>>> import numpy as np
>>> np.set_printoptions(precision=2, suppress=True, linewidth=200)
>>> rnd = lambda a: np.round(a, 2) + 0
>>> F = np.load("case16.npy")
>>> F
array([[  2,   2,   5],
       [  4,  -3,   5],
       [  1,   1,   3],
       [ -3,  -4,   3],
       [ -3,  -4,   3],
       [ -2,  -7,  -1],
       [ -4,  -4,  -3],
       [ -1,  -1,   1],
       [  4,   1,  -4],
       [  4,   5,  -8],
       [  5,   3, -13],
       [  4,   3, -10]])
>>> # row 4 repeats row 3
>>> cen = F - F.mean(axis=0)
>>> left, sigma, Vt = np.linalg.svd(cen, full_matrices=False)
>>> rnd(sigma)
array([22.7 , 11.65,  5.42])
>>> (np.sign(left[:, 0]) == np.sign(left[0, 0])).astype(int)
array([1, 1, 1, 1, 1, 1, 1, 1, 0, 0, 0, 0])
>>> rnd(np.abs(Vt[-1]))
array([0.73, 0.68, 0.03])
>>> np.linalg.matrix_rank(cen)
np.int64(3)
>>> rnd(cen.mean(axis=0))
array([0., 0., 0.])
>>> rnd(sigma ** 2 / (sigma ** 2).sum())
array([0.76, 0.2 , 0.04])
>>> d = np.linalg.norm(F[:, None] - F[None], axis=-1)
>>> rnd(np.linalg.norm(F - F.mean(axis=0), axis=1))
array([ 7.19,  7.63,  4.88,  6.89,  6.89,  7.  ,  6.11,  3.23,  4.26,  9.1 , 12.67,  9.68])
>>> print(np.unravel_index(d.round(6).argmax(), d.shape))
(np.int64(3), np.int64(10))
>>> np.flatnonzero(d[8] < d.mean() / 2)
array([8])
>>> rnd(d[8])
array([ 9.27,  9.85,  7.62, 11.09, 11.09, 10.44,  9.49,  7.35,  0.  ,  5.66,  9.27,  6.32])
>>> A2 = F[0, 0] * F[1:] - np.outer(F[1:, 0], F[0])
>>> A2
array([[  0, -14, -10],
       [  0,   0,   1],
       [  0,  -2,  21],
       [  0,  -2,  21],
       [  0, -10,   8],
       [  0,   0,  14],
       [  0,   0,   7],
       [  0,  -6, -28],
       [  0,   2, -36],
       [  0,  -4, -51],
       [  0,  -2, -40]])
>>> F[:, 0] / F[0, 0]
array([ 1. ,  2. ,  0.5, -1.5, -1.5, -1. , -2. , -0.5,  2. ,  2. ,  2.5,  2. ])
>>> np.linalg.matrix_rank(A2), np.linalg.matrix_rank(F)
(np.int64(2), np.int64(3))
>>> np.flatnonzero(~A2.round(6).any(axis=1))
array([], dtype=int64)
>>> rng = np.random.default_rng(625225)
>>> labels = rng.permutation(3)
>>> A2 = F[:, labels] * rng.choice([-1, 1], 3)
>>> A2
array([[ -2,   2,   5],
       [  3,   4,   5],
       [ -1,   1,   3],
       [  4,  -3,   3],
       [  4,  -3,   3],
       [  7,  -2,  -1],
       [  4,  -4,  -3],
       [  1,  -1,   1],
       [ -1,   4,  -4],
       [ -5,   4,  -8],
       [ -3,   5, -13],
       [ -3,   4, -10]])
>>> left, _, Vt = np.linalg.svd(F.T @ A2)
>>> labels
array([1, 0, 2])
>>> m1 = np.load("block4.npy")
>>> print(m1)
[[ 50  25   0]
 [ 25  73 -33]
 [  0 -33  18]]
>>> # null space of dimension 1
>>> print(rnd(np.linalg.norm(m1, 2) / np.linalg.norm(m1)))
0.92
>>> np.linalg.matrix_rank(m1, rtol=0.1)
np.int64(2)
>>> [round(float(x), 2) for x in np.linalg.svd(m1, compute_uv=False)[:3]]
[99.14, 41.86, 0.0]
>>> vec = np.array([2, 0, 0])
>>> m1 * vec
array([[100,   0,   0],
       [ 50,   0,   0],
       [  0,   0,   0]])
>>> m1 @ np.eye(3)[0]
array([50., 25.,  0.])
>>> (m1 * vec).sum(axis=1)
array([100,  50,   0])
>>> (m1 @ vec).argmax()
np.int64(0)
>>> np.sign((m1 @ vec).round(6))
array([1, 1, 0])
>>> np.einsum("ij,j->i", m1, vec)
array([100,  50,   0])
>>> m1 @ np.ones(3)
array([ 75.,  65., -15.])
>>> m1 @ (2 * vec)
array([200, 100,   0])
>>> m1 @ vec
array([100,  50,   0])
>>> X = np.array([[0, -2, -2, 3, 3],
...     [3, -1, -2, 0, -2],
...     [-1, 2, -1, 1, 3],
...     [3, -2, 2, 2, -2],
...     [1, -1, -3, -2, 1]])
>>> X
array([[ 0, -2, -2,  3,  3],
       [ 3, -1, -2,  0, -2],
       [-1,  2, -1,  1,  3],
       [ 3, -2,  2,  2, -2],
       [ 1, -1, -3, -2,  1]])
>>> f = np.array([1, 0, 3, 2, 0])
>>> A2 = X + np.outer(f, np.eye(5)[3])
>>> A2
array([[ 0., -2., -2.,  4.,  3.],
       [ 3., -1., -2.,  0., -2.],
       [-1.,  2., -1.,  4.,  3.],
       [ 3., -2.,  2.,  4., -2.],
       [ 1., -1., -3., -2.,  1.]])
>>> rnd(np.linalg.det(A2) / np.linalg.det(X)), rnd(1 + np.linalg.solve(X, f)[3])
(np.float64(1.01), np.float64(1.01))
>>> np.allclose(X, X.T)
False
>>> mat = np.loadtxt("mat.csv", delimiter=",")
>>> mat
array([[0., 0., 0.],
       [0., 0., 0.],
       [2., 1., 0.],
       [3., 3., 0.]])
>>> # rows 0 and 1 are equal
>>> left, sigma, Vt = np.linalg.svd(mat)
>>> vecs = Vt[:(sigma > 1e-8).sum()]
>>> vec = mat[2] + 5 * mat[1] + rng.integers(2) * np.eye(3)[2]
>>> vec
array([2., 1., 1.])
>>> print(rnd(np.diag(vecs.T @ vecs)))
[1. 1. 0.]
>>> print(rnd(vecs.T @ vecs))
[[1. 0. 0.]
 [0. 1. 0.]
 [0. 0. 0.]]
>>> left, sigma, Vt = np.linalg.svd(mat)
>>> np.argmax(sigma[:-1] / (sigma[1:] + 1e-6)) + 1
np.int64(2)
>>> A2 = left[:, :2] @ np.diag(sigma[:2]) @ Vt[:2]
>>> rnd(np.linalg.norm(mat - A2, 2)), sigma[2]
(np.float64(0.0), np.float64(0.0))
>>> rnd(A2)
array([[0., 0., 0.],
       [0., 0., 0.],
       [2., 1., 0.],
       [3., 3., 0.]])
>>> print(np.allclose(mat[:-1].T @ np.linalg.lstsq(mat[:-1].T, mat[-1])[0], mat[-1]))
False
>>> np.abs(np.diag(np.linalg.qr(mat)[1])) > 1e-9
array([ True,  True, False])
>>> rnd(mat @ np.linalg.pinv(mat) @ mat)
array([[0., 0., 0.],
       [0., 0., 0.],
       [2., 1., 0.],
       [3., 3., 0.]])
>>> t3 = np.stack([mat, 4 * mat, mat[::-1]])
>>> t3.shape
(3, 4, 3)
>>> t3.sum(axis=0)
array([[ 3.,  3.,  0.],
       [ 2.,  1.,  0.],
       [10.,  5.,  0.],
       [15., 15.,  0.]])
>>> np.linalg.matrix_rank(t3.reshape(3, -1))
np.int64(2)
>>> print((t3 @ mat.T).shape)
(3, 4, 4)
>>> np.linalg.matrix_rank(mat, rtol=0.1)
np.int64(2)
>>> np.linalg.cond(mat) > 100
np.True_
>>> [round(float(x), 2) for x in np.linalg.svd(mat, compute_uv=False)[:3]]
[4.75, 0.63, 0.0]
>>> rnd(np.linalg.norm(mat, 2) / np.linalg.norm(mat))
np.float64(0.99)
>>> arr = np.array([[0.7, 0.3, -0.9],
...     [1.8, 1.9, -1.1],
...     [1.2, 0.7, -0.5],
...     [-0.5, 1.0, -0.4]])
>>> arr[:, 1] *= 10
>>> arr
array([[ 0.7,  3. , -0.9],
       [ 1.8, 19. , -1.1],
       [ 1.2,  7. , -0.5],
       [-0.5, 10. , -0.4]])
>>> rnd(np.linalg.norm(arr))
np.float64(22.95)
>>> print(rnd(np.diff(arr, axis=0)))
[[  1.1  16.   -0.2]
 [ -0.6 -12.    0.6]
 [ -1.7   3.    0.1]]
>>> rnd(arr.sum(axis=1))
array([ 2.8, 19.7,  7.7,  9.1])
>>> np.abs(arr).max()
np.float64(19.0)
>>> np.count_nonzero(arr)
np.int64(12)
>>> rnd(arr.mean(axis=0))
array([ 0.8 ,  9.75, -0.72])
>>> A2 = np.c_[arr[:, :2] @ np.array([[-3, 3], [0, -3]]), np.array([1, 1, 1, 0])]
>>> rnd(A2)
array([[ -2.1,  -6.9,   1. ],
       [ -5.4, -51.6,   1. ],
       [ -3.6, -17.4,   1. ],
       [  1.5, -31.5,   0. ]])
>>> rnd(np.linalg.norm(A2 - arr @ np.linalg.lstsq(arr, A2)[0], axis=0))
array([0.  , 0.  , 0.34])
>>> rnd(np.linalg.lstsq(arr, A2[:, 0])[0])
array([-3.,  0.,  0.])
>>> M = np.load("dump.npy")
>>> M
array([[0., 1., 1., 1., 1.],
       [1., 0., 1., 1., 1.],
       [1., 1., 0., 1., 1.],
       [1., 1., 1., 0., 1.],
       [1., 1., 1., 1., 0.]])
>>> # symmetric
>>> np.fft.fft(M[0])
array([ 4.+0.j, -1.+0.j, -1.+0.j, -1.+0.j, -1.+0.j])
>>> M @ (-1.0) ** np.arange(5)
array([0., 2., 0., 2., 0.])
>>> np.einsum("ij,ji->", M, M)
np.float64(20.0)
>>> np.einsum("ii->", M)
np.float64(0.0)
>>> print(rnd(np.linalg.eigvals(M).sum().real))
0.0
>>> W0 = np.loadtxt("arr.csv", delimiter=",")
>>> rnd(W0)
array([[ 0.08, -0.19,  0.03,  0.19],
       [-0.19,  0.45, -0.06, -0.45],
       [ 0.03, -0.06,  0.01,  0.06],
       [ 0.19, -0.45,  0.06,  0.45]])
>>> vec = np.array([3, 0, 2, 1])
>>> rnd(W0 @ vec)
array([ 0.5 , -1.17,  0.17,  1.17])
>>> rnd(np.linalg.eigvalsh(2 * W0 - np.eye(4)))
array([-1., -1., -1.,  1.])
>>> rnd(np.eye(4) - W0)
array([[ 0.92,  0.19, -0.03, -0.19],
       [ 0.19,  0.55,  0.06,  0.45],
       [-0.03,  0.06,  0.99, -0.06],
       [-0.19,  0.45, -0.06,  0.55]])
>>> print(np.trace(W0))
1.0
>>> np.allclose(W0[:-1].T @ np.linalg.lstsq(W0[:-1].T, W0[-1])[0], W0[-1])
True
>>> rnd(np.trace(np.linalg.pinv(W0) @ W0))
np.float64(1.0)
>>> print(np.unique(W0.round(6), axis=0).shape)
(4, 4)
>>> left, sigma, Vt = np.linalg.svd(W0)
>>> vecs = Vt[:(sigma > 1e-8).sum()]
>>> vec = W0[1] + 5 * W0[2] + rng.integers(2) * np.eye(4)[0]
>>> rnd(vec)
array([-0.06,  0.13, -0.02, -0.13])
>>> rnd(np.linalg.norm(vec - vecs.T @ vecs @ vec))
np.float64(0.0)
>>> np.linalg.matrix_rank(np.vstack([W0, vec]))
np.int64(1)
>>> rnd(np.abs(np.linalg.eigvals(W0)).max())
np.float64(1.0)
>>> np.allclose(W0 @ W0.T, W0.T @ W0)
True
>>> print(np.allclose(W0, W0.T))
True
>>> (W0 - W0.T) / 2
array([[0., 0., 0., 0.],
       [0., 0., 0., 0.],
       [0., 0., 0., 0.],
       [0., 0., 0., 0.]])
>>> A = np.array([[-1, 0, 1], [2, 3, 4], [5, 6, 7], [8, 9, 10]])
>>> A
array([[-1,  0,  1],
       [ 2,  3,  4],
       [ 5,  6,  7],
       [ 8,  9, 10]])
>>> # null space of dimension 1
>>> np.abs(np.diag(np.linalg.qr(A)[1])) > 1e-9
array([ True,  True, False])
>>> print(np.linalg.lstsq(A[:-1].T, A[-1])[2])
2
>>> A2 = np.array([[2, -2], [1, 1], [0, 3], [0, 2], [-1, 2]])
>>> A2.T @ X.T
array([[ -5,   7,  -3,   6,   0],
       [  4, -17,   9,  -2, -14]])
>>> np.einsum("ik,kj->ji", X, A2)
array([[ -5,   7,  -3,   6,   0],
       [  4, -17,   9,  -2, -14]])
>>> np.einsum("ij,ij->i", X, X)
array([26, 18, 16, 25, 16])
>>> np.vstack([X, A2.T]).shape
(7, 5)
>>> np.linalg.matrix_rank(X @ A2)
np.int64(2)
>>> print(np.einsum("ik,kj->ij", X, A2))
[[ -5   4]
 [  7 -17]
 [ -3   9]
 [  6  -2]
 [  0 -14]]
>>> rk = np.linalg.matrix_rank(A)
>>> rk
np.int64(2)
>>> N = np.linalg.svd(A)[2][rk:].T
>>> print(np.linalg.matrix_rank(A.T @ A), np.linalg.matrix_rank(A @ A.T))
2 2
>>> [int(np.linalg.matrix_rank(A[:, :j + 1])) for j in range(3)]
[1, 2, 2]
>>> rnd(N @ N.T)
array([[ 0.17, -0.33,  0.17],
       [-0.33,  0.67, -0.33],
       [ 0.17, -0.33,  0.17]])
>>> A2 = A[0, 0] * A[1:] - np.outer(A[1:, 0], A[0])
>>> A2
array([[  0,  -3,  -6],
       [  0,  -6, -12],
       [  0,  -9, -18]])
>>> A[:, 0] / A[0, 0]
array([ 1., -2., -5., -8.])
>>> print(np.linalg.matrix_rank(A2), np.linalg.matrix_rank(A))
1 2
>>> np.flatnonzero(~A2.round(6).any(axis=1))
array([], dtype=int64)
